% ipython --no-banner

In [1]: import numpy as np

In [2]: from numpy import linalg as LA

In [3]: np.set_printoptions(precision=1, suppress=True, linewidth=160)

In [4]: tidy = lambda a: np.round(a, 1) + 0

In [5]: W0 = np.load("dump.npy")

In [6]: W0
Out[6]: 
array([[  1.4,   1.1,   1.9,   0.2,  -0.2,   0.8,   0. ,  -0.2,  -0.1,  -0.9,  -1.8, -18. ,   0.1],
       [  0.9,   0.4,  -1.9,   1.3,  -1.5,   0.1,   0.2,   0.5,   0. ,   0.5,   0.2, -22. ,  -0.7],
       [ -0.2,  -1.9,  -1.3,  -0.5,   0.2,  -1. ,   1.3,   0.1,  -1.6,  -0.7,  -0.7,   6. ,   1.8],
       [  1.1,  -1.3,   0.4,   0.5,   0.4,   0.4,   1. ,  -1. ,   0.4,   0.4,  -0.5,  -6. ,   0. ],
       [ -0.2,   1. ,  -0.6,   0.6,  -1.5,  -0.2,  -1. ,  -2.1,  -1.1,  -0.4,  -0.2,   4. ,   0.6],
       [ -0.4,  -1. ,  -0.6,  -0.2,  -1.9,   0.6,   0.3,   1. ,   0.9,  -1. ,   0.7, -24. ,  -0.8],
       [  0.3,  -0.2,  -0.1,   0.6,  -0.2,  -0.8,   0.7,   1.7,   1. ,   2.5,   0.6, -38. ,   1.5],
       [  0. ,   1.5,  -0.8,   0.7,  -1. ,  -0.9,  -2.7,  -1.1,   1. ,  -0.2,   0. ,  12. ,  -0.5],
       [ -0.1,  -1.3,   0. ,  -1.3,  -2. ,   1.4,  -0.9,   1.1,   0.7,   0.2,   1.1,  22. ,  -0.5],
       [ -0.2,  -1. ,   0.1,   0.1,   0. ,  -1.8,   0.3,  -1.3,  -1. ,  -0.9,   0.8,  14. ,   0.3],
       [  0.4,  -0.9,   0.7,   0.8,  -0.2,   0.2,  -0.2,  -0.9,  -0.1,  -1.1,  -0.8,   8. ,   1.5],
       [ -0.3,   1.9,  -1.6,  -0.8,  -0.1,  -3.2,   0. ,  -0.5,  -0.3,   1.5,   0.6,  24. ,   0.3]])

In [7]: U, s, Vt = LA.svd(W0)

In [8]: tidy(s)
Out[8]: array([66.3,  5.7,  5.4,  5.1,  4.1,  2.7,  2.3,  2.2,  1.8,  1.6,  1. ,  0.7])

In [9]: M2 = U[:, :1] @ np.diag(s[:1]) @ Vt[:1]

In [10]: tidy(LA.norm(W0 - M2, 2)), tidy(s[1])
Out[10]: (np.float64(5.7), np.float64(5.7))

In [11]: print(LA.matrix_rank(M2))
1

In [12]: tidy(LA.norm(W0, 2) / LA.norm(W0))
Out[12]: np.float64(1.0)

In [13]: print([round(float(x), 1) for x in LA.svd(W0, compute_uv=False)[:3]])
[66.3, 5.7, 5.4]

In [14]: M2 = W0 / LA.norm(W0, axis=1)
---------------------------------------------------------------------------
ValueError                                Traceback (most recent call last)
Cell In[14], line 1
----> 1 M2 = W0 / LA.norm(W0, axis=1)

ValueError: operands could not be broadcast together with shapes (12,13) (12,) 

In [15]: M2 = W0 / LA.norm(W0, axis=1, keepdims=True)

In [16]: gram = M2 @ M2.T

In [17]: np.argwhere(np.triu(np.abs(gram) > 0.95, 1))
Out[17]: 
array([[ 0,  1],
       [ 0,  5],
       [ 0,  6],
       [ 0,  8],
       [ 0,  9],
       [ 0, 11],
       [ 1,  5],
       [ 1,  6],
       [ 1,  8],
       [ 1,  9],
       [ 1, 10],
       [ 1, 11],
       [ 5,  6],
       [ 5,  8],
       [ 5,  9],
       [ 5, 11],
       [ 6,  7],
       [ 6,  8],
       [ 6,  9],
       [ 6, 10],
       [ 6, 11],
       [ 7, 11],
       [ 8,  9],
       [ 8, 11],
       [ 9, 10],
       [ 9, 11]])

In [18]: tidy(gram[8])
Out[18]: array([-1. , -1. ,  0.8, -0.9,  0.7, -1. , -1. ,  0.9,  1. ,  1. ,  0.9,  1. ])
